$ ipython --no-banner

In [1]: import numpy as np

In [2]: from numpy import linalg as LA

In [3]: np.set_printoptions(precision=3, suppress=True, linewidth=140, sign=" ")

In [4]: def rnd(a):
   ...:     return np.round(a, 3) + 0
   ...: 

In [5]: mat = np.loadtxt("sample15.csv", delimiter=",")

In [6]: mat
Out[6]: 
array([[ 2.07 , -0.054, -4.738, -2.606, -2.71 ],
       [-0.41 , -1.959,  5.97 ,  0.414,  1.797],
       [-0.78 , -2.479, -0.385, -3.98 , -1.565],
       [ 1.449, -2.544,  4.047, -2.182,  0.614],
       [ 2.856,  1.802, -4.96 ,  1.074, -2.692],
       [-0.173, -2.678,  6.542, -1.559,  2.391],
       [-1.417,  1.115, -0.695,  2.571, -0.341],
       [ 0.482,  2.578, -5.376,  2.272, -2.127],
       [-1.881, -0.527,  5.214,  0.586,  3.356],
       [-2.396,  0.844, -0.343,  1.181,  0.569],
       [-1.074, -3.665,  6.275, -3.334,  1.878],
       [ 0.529, -1.364,  5.582, -0.552,  2.708],
       [-2.062, -0.071,  0.269,  1.574, -0.579],
       [-2.569, -2.012,  1.551, -1.385, -0.344],
       [ 2.606,  0.781,  1.621, -0.611,  2.355],
       [ 0.642, -0.11 ,  2.435,  1.335,  0.597],
       [-1.109, -1.899, -0.837, -2.065, -2.093],
       [-4.959, -2.412,  4.432, -2.086,  2.364],
       [ 0.772, -2.228,  1.579, -3.63 ,  0.087],
       [ 2.543, -0.006,  1.   , -0.821,  0.924],
       [-0.313,  0.18 , -1.184, -0.676, -0.298],
       [ 3.36 ,  0.294,  0.685,  0.371,  0.02 ],
       [ 0.763, -4.245,  8.789, -2.601,  2.103],
       [ 0.885,  0.982, -4.263,  0.642, -2.604],
       [ 3.819,  0.439,  6.509,  2.236,  3.594],
       [-1.405, -3.074,  5.623, -1.282,  1.198],
       [ 1.902, -2.95 ,  1.947, -1.776, -2.18 ],
       [ 1.169, -2.958,  6.755, -2.171,  2.123],
       [-3.942, -1.291,  4.719, -0.477,  3.034],
       [-1.751,  0.564, -2.546, -0.81 , -0.26 ]])

In [7]: f, v = mat[29], mat[2]

In [8]: rnd(f @ f)
Out[8]: np.float64(10.59)

In [9]: rnd(f @ v)
Out[9]: np.float64(4.579)

In [10]: pr = (f @ v) / (f @ f) * f

In [11]: rnd(v - pr)
Out[11]: array([-0.023, -2.723,  0.716, -3.63 , -1.453])

In [12]: rnd(pr)
Out[12]: array([-0.757,  0.244, -1.101, -0.35 , -0.112])

In [13]: rnd((v - pr) @ f)
Out[13]: np.float64(0.0)

In [14]: rnd(LA.norm(f + v) ** 2 + LA.norm(f - v) ** 2)
Out[14]: np.float64(71.563)

In [15]: LA.matrix_rank(mat, rtol=0.1)
Out[15]: np.int64(4)

In [16]: rnd(LA.norm(mat, 2) / LA.norm(mat))
Out[16]: np.float64(0.846)

In [17]: [round(float(x), 3) for x in LA.svd(mat, compute_uv=False)[:3]]
Out[17]: [27.109, 11.894, 11.316]

In [18]: LA.cond(mat) > 100
Out[18]: np.True_

In [19]: D = LA.norm(mat[:, None] - mat[None], axis=-1)

In [20]: LA.matrix_rank(D ** 2)
Out[20]: np.int64(7)

In [21]: D.mean(axis=1).argmax()
Out[21]: np.int64(7)

In [22]: D.shape
Out[22]: (30, 30)

In [23]: np.unravel_index(D.round(6).argmax(), D.shape)
Out[23]: (np.int64(7), np.int64(22))

In [24]: D[20].round(6).argsort(kind="stable")[:4]
Out[24]: array([ 20,  29,   9,  16])

In [25]: idx = mat[:, 1] > np.median(mat[:, 1])

In [26]: f = mat[idx].mean(axis=0) - mat[~idx].mean(axis=0)

In [27]: (((mat - mat.mean(axis=0)) @ f > 0) == idx).mean()
Out[27]: np.float64(0.9)

In [28]: idx.astype(int)
Out[28]: array([ 1,  0,  0,  0,  1,  0,  1,  1,  1,  1,  0,  0,  1,  0,  1,  1,  0,  0,  0,  1,  1,  1,  0,  1,  1,  0,  0,  0,  0,  1])

In [29]: np.argsort(-np.abs(f).round(6), kind="stable")
Out[29]: array([ 2,  1,  3,  0,  4])
